$ python3 -q
>>> import numpy as np
>>> np.set_printoptions(suppress=True, linewidth=140)
>>> rng = np.random.default_rng(12983)
>>> mat = np.eye(2, dtype=int)[rng.permutation(2)]
>>> mat
array([[0, 1],
       [1, 0]])
>>> Y = mat / np.linalg.norm(mat, axis=1, keepdims=True)
>>> G = Y @ Y.T
>>> np.round(np.linalg.norm(Y, axis=1), 1)
array([1., 1.])
>>> G[1]
array([0., 1.])
>>> (G - 2 * np.eye(2)).round(6).argmax(axis=1)
array([1, 0])
>>> G
array([[1., 0.],
       [0., 1.]])
>>> np.degrees(np.arccos(np.clip(G[1, 0], -1, 1)))
np.float64(90.0)
>>> (np.abs(G) > 0.9).astype(int)
array([[1, 0],
       [0, 1]])
>>> E = np.load("mat.npy")
>>> E
array([[ 0,  0,  0,  0,  0,  0],
       [-1,  0,  0,  0,  0,  0],
       [ 0,  0,  0,  0,  0, -3],
       [ 0,  2,  0,  0,  0,  0],
       [ 0,  0,  1,  0,  0,  0],
       [ 0,  0,  0,  1,  0,  0]])
>>> round(float(np.trace(np.linalg.pinv(E) @ E)), 1)
5.0
>>> np.round(E @ np.linalg.pinv(E) @ E, 1)
array([[ 0.,  0.,  0.,  0.,  0.,  0.],
       [-1.,  0.,  0.,  0.,  0.,  0.],
       [ 0.,  0.,  0.,  0.,  0., -3.],
       [ 0.,  2.,  0.,  0.,  0.,  0.],
       [ 0.,  0.,  1.,  0.,  0.,  0.],
       [ 0.,  0.,  0.,  1.,  0.,  0.]])
>>> np.linalg.lstsq(E[:-1].T, E[-1])[2]
np.int32(4)
>>> np.unique(E.round(6), axis=0).shape
(6, 6)
>>> Y = np.array([[-1, -8, -5],
...     [6, 3, -7],
...     [0, -9, -3],
...     [7, 1, 9],
...     [8, -3, 5],
...     [7, -5, -9]])
>>> np.einsum("ik,kj->ji", E, Y)
array([[  0,   1, -21,  12,   0,   7],
       [  0,   8,  15,   6,  -9,   1],
       [  0,   5,  27, -14,  -3,   9]])
>>> np.einsum("ik,kj->ij", E, Y)
array([[  0,   0,   0],
       [  1,   8,   5],
       [-21,  15,  27],
       [ 12,   6, -14],
       [  0,  -9,  -3],
       [  7,   1,   9]])
>>> np.einsum("ij->j", E)
array([-1,  2,  1,  1,  0, -3])
>>> np.linalg.matrix_rank(np.vstack([E, Y.T]))
np.int64(6)
>>> Y.T @ E.T
array([[  0,   1, -21,  12,   0,   7],
       [  0,   8,  15,   6,  -9,   1],
       [  0,   5,  27, -14,  -3,   9]])
>>> E @ Y
array([[  0,   0,   0],
       [  1,   8,   5],
       [-21,  15,  27],
       [ 12,   6, -14],
       [  0,  -9,  -3],
       [  7,   1,   9]])
>>> np.linalg.matrix_rank(E @ Y)
np.int64(3)
